$ ipython --no-banner

In [1]: import numpy as np

In [2]: np.set_printoptions(precision=3, suppress=True, linewidth=140, sign=" ")

In [3]: X = np.loadtxt("dump.csv", delimiter=",")

In [4]: X
Out[4]: 
array([[ 0.,  0.,  0.,  0.,  0.,  0.,  3.,  0.,  0.,  0.],
       [ 0.,  0.,  0.,  0.,  0.,  0.,  0.,  0.,  0.,  0.],
       [ 0.,  0.,  0.,  0.,  0.,  0.,  0.,  0.,  0.,  0.],
       [ 0., -2.,  0.,  0.,  0.,  0.,  0.,  0.,  0.,  0.],
       [ 0.,  0.,  0.,  0.,  0.,  0.,  0.,  0.,  0.,  0.],
       [ 0.,  0., -2.,  0.,  0.,  0.,  0.,  0.,  0.,  0.],
       [ 0.,  0.,  0., -2.,  0.,  0.,  0.,  0.,  0.,  0.],
       [ 0.,  0.,  0.,  0.,  0.,  0.,  0.,  0.,  0., -1.],
       [ 0.,  0.,  0.,  0.,  0.,  0.,  0.,  2.,  0.,  0.],
       [ 0.,  0.,  0.,  0.,  0.,  0.,  0.,  0., -2.,  0.]])

In [5]: # column 4 repeats column 0

In [6]: X @ np.linalg.pinv(X) @ X
Out[6]: 
array([[ 0.,  0.,  0.,  0.,  0.,  0.,  3.,  0.,  0.,  0.],
       [ 0.,  0.,  0.,  0.,  0.,  0.,  0.,  0.,  0.,  0.],
       [ 0.,  0.,  0.,  0.,  0.,  0.,  0.,  0.,  0.,  0.],
       [ 0., -2.,  0.,  0.,  0.,  0.,  0.,  0.,  0.,  0.],
       [ 0.,  0.,  0.,  0.,  0.,  0.,  0.,  0.,  0.,  0.],
       [ 0.,  0., -2.,  0.,  0.,  0.,  0.,  0.,  0.,  0.],
       [ 0.,  0.,  0., -2.,  0.,  0.,  0.,  0.,  0.,  0.],
       [ 0.,  0.,  0.,  0.,  0.,  0.,  0.,  0.,  0., -1.],
       [ 0.,  0.,  0.,  0.,  0.,  0.,  0.,  2.,  0.,  0.],
       [ 0.,  0.,  0.,  0.,  0.,  0.,  0.,  0., -2.,  0.]])

In [7]: np.allclose(X[:-1].T @ np.linalg.lstsq(X[:-1].T, X[-1])[0], X[-1])
Out[7]: False

In [8]: x = np.array([2, 0, 1, 1, 2, 2, 1, 2, 2, 2])

In [9]: h = np.maximum(X @ x, 0)

In [10]: np.maximum(X @ (3 * x), 0)
Out[10]: array([  9.,   0.,   0.,   0.,   0.,   0.,   0.,   0.,  12.,   0.])

In [11]: np.tanh(X @ x)
Out[11]: array([ 0.995,  0.   ,  0.   ,  0.   ,  0.   , -0.964, -0.964, -0.964,  0.999, -0.999])

In [12]: np.maximum(X @ x, 0) - np.maximum(-X @ x, 0)
Out[12]: array([ 3.,  0.,  0.,  0.,  0., -2., -2., -2.,  4., -4.])

In [13]: assert X == X.T
ValueError: The truth value of an array with more than one element is ambiguous. Use a.any() or a.all()


In [14]: round(np.linalg.det(X), 3)
Out[14]: np.float64(0.0)

In [15]: (X + X.T) / 2
Out[15]: 
array([[ 0. ,  0. ,  0. ,  0. ,  0. ,  0. ,  1.5,  0. ,  0. ,  0. ],
       [ 0. ,  0. ,  0. , -1. ,  0. ,  0. ,  0. ,  0. ,  0. ,  0. ],
       [ 0. ,  0. ,  0. ,  0. ,  0. , -1. ,  0. ,  0. ,  0. ,  0. ],
       [ 0. , -1. ,  0. ,  0. ,  0. ,  0. , -1. ,  0. ,  0. ,  0. ],
       [ 0. ,  0. ,  0. ,  0. ,  0. ,  0. ,  0. ,  0. ,  0. ,  0. ],
       [ 0. ,  0. , -1. ,  0. ,  0. ,  0. ,  0. ,  0. ,  0. ,  0. ],
       [ 1.5,  0. ,  0. , -1. ,  0. ,  0. ,  0. ,  0. ,  0. ,  0. ],
       [ 0. ,  0. ,  0. ,  0. ,  0. ,  0. ,  0. ,  0. ,  1. , -0.5],
       [ 0. ,  0. ,  0. ,  0. ,  0. ,  0. ,  0. ,  1. ,  0. , -1. ],
       [ 0. ,  0. ,  0. ,  0. ,  0. ,  0. ,  0. , -0.5, -1. ,  0. ]])

In [16]: E = np.loadtxt("run15.csv", delimiter=",")

In [17]: E
Out[17]: 
array([[ 3.1,  0. ,  1. ,  2. ],
       [ 3. ,  3.1,  2. ,  1. ],
       [ 2. ,  0. ,  1.1,  3. ],
       [ 3. ,  0. ,  1. ,  2.1]])

In [18]: np.linalg.eigvals(E)
Out[18]: array([ 3.1+0.j,  6.1+0.j,  0.1+0.j,  0.1-0.j])

In [19]: round(np.linalg.det(E.T), 3)
Out[19]: np.float64(0.189)

In [20]: np.einsum("ii->", E)
Out[20]: np.float64(9.4)

In [21]: feats = np.loadtxt("w.csv", delimiter=",")

In [22]: feats
Out[22]: 
array([[ 2.,  1., -2., -2.,  0.,  0.,  2.,  2.,  2.,  1., -2., -2.],
       [ 1.,  0.,  0., -1.,  2., -1., -2.,  0.,  0.,  0., -2., -2.],
       [ 2.,  1., -1., -2., -1.,  1.,  2., -1.,  2.,  1., -2., -2.],
       [-2., -1.,  0.,  0.,  2.,  2.,  0., -1.,  1.,  1.,  2.,  0.],
       [ 1., -1.,  0., -2.,  0., -1., -1.,  2.,  2.,  1., -2.,  1.],
       [-2.,  0.,  2.,  0.,  2.,  2.,  0.,  1.,  1., -2.,  2.,  2.],
       [-2.,  0., -2.,  1., -1.,  1., -2.,  0., -2., -2.,  1., -1.],
       [-1., -1.,  1., -2., -2.,  2.,  0.,  2.,  0.,  1.,  0., -2.],
       [ 1., -1., -2.,  1.,  0., -2., -2.,  0.,  2.,  0., -2.,  2.],
       [-1., -2.,  1.,  1., -1.,  2., -1.,  1., -1., -1., -2.,  1.],
       [ 2.,  2.,  2.,  1.,  1., -1.,  2.,  2., -2.,  2.,  2., -2.],
       [-1.,  2., -2., -1.,  1.,  1., -1.,  0., -2.,  0.,  1.,  0.]])

In [23]: r0, g = feats[10], feats[8]

In [24]: r0 @ r0
Out[24]: np.float64(39.0)

In [25]: r0 @ g
Out[25]: np.float64(-17.0)

In [26]: p = (r0 @ g) / (r0 @ r0) * r0

In [27]: np.round((g - p) @ r0, 3)
Out[27]: np.float64(0.0)

In [28]: np.outer(r0, g)
Out[28]: 
array([[ 2., -2., -4.,  2.,  0., -4., -4.,  0.,  4.,  0., -4.,  4.],
       [ 2., -2., -4.,  2.,  0., -4., -4.,  0.,  4.,  0., -4.,  4.],
       [ 2., -2., -4.,  2.,  0., -4., -4.,  0.,  4.,  0., -4.,  4.],
       [ 1., -1., -2.,  1.,  0., -2., -2.,  0.,  2.,  0., -2.,  2.],
       [ 1., -1., -2.,  1.,  0., -2., -2.,  0.,  2.,  0., -2.,  2.],
       [-1.,  1.,  2., -1., -0.,  2.,  2., -0., -2., -0.,  2., -2.],
       [ 2., -2., -4.,  2.,  0., -4., -4.,  0.,  4.,  0., -4.,  4.],
       [ 2., -2., -4.,  2.,  0., -4., -4.,  0.,  4.,  0., -4.,  4.],
       [-2.,  2.,  4., -2., -0.,  4.,  4., -0., -4., -0.,  4., -4.],
       [ 2., -2., -4.,  2.,  0., -4., -4.,  0.,  4.,  0., -4.,  4.],
       [ 2., -2., -4.,  2.,  0., -4., -4.,  0.,  4.,  0., -4.,  4.],
       [-2.,  2.,  4., -2., -0.,  4.,  4., -0., -4., -0.,  4., -4.]])

In [29]: round(float(np.linalg.norm(r0 + g) ** 2 + np.linalg.norm(r0 - g) ** 2), 3)
Out[29]: 132.0

In [30]: np.linalg.matrix_rank(np.outer(r0, g))
Out[30]: np.int64(1)
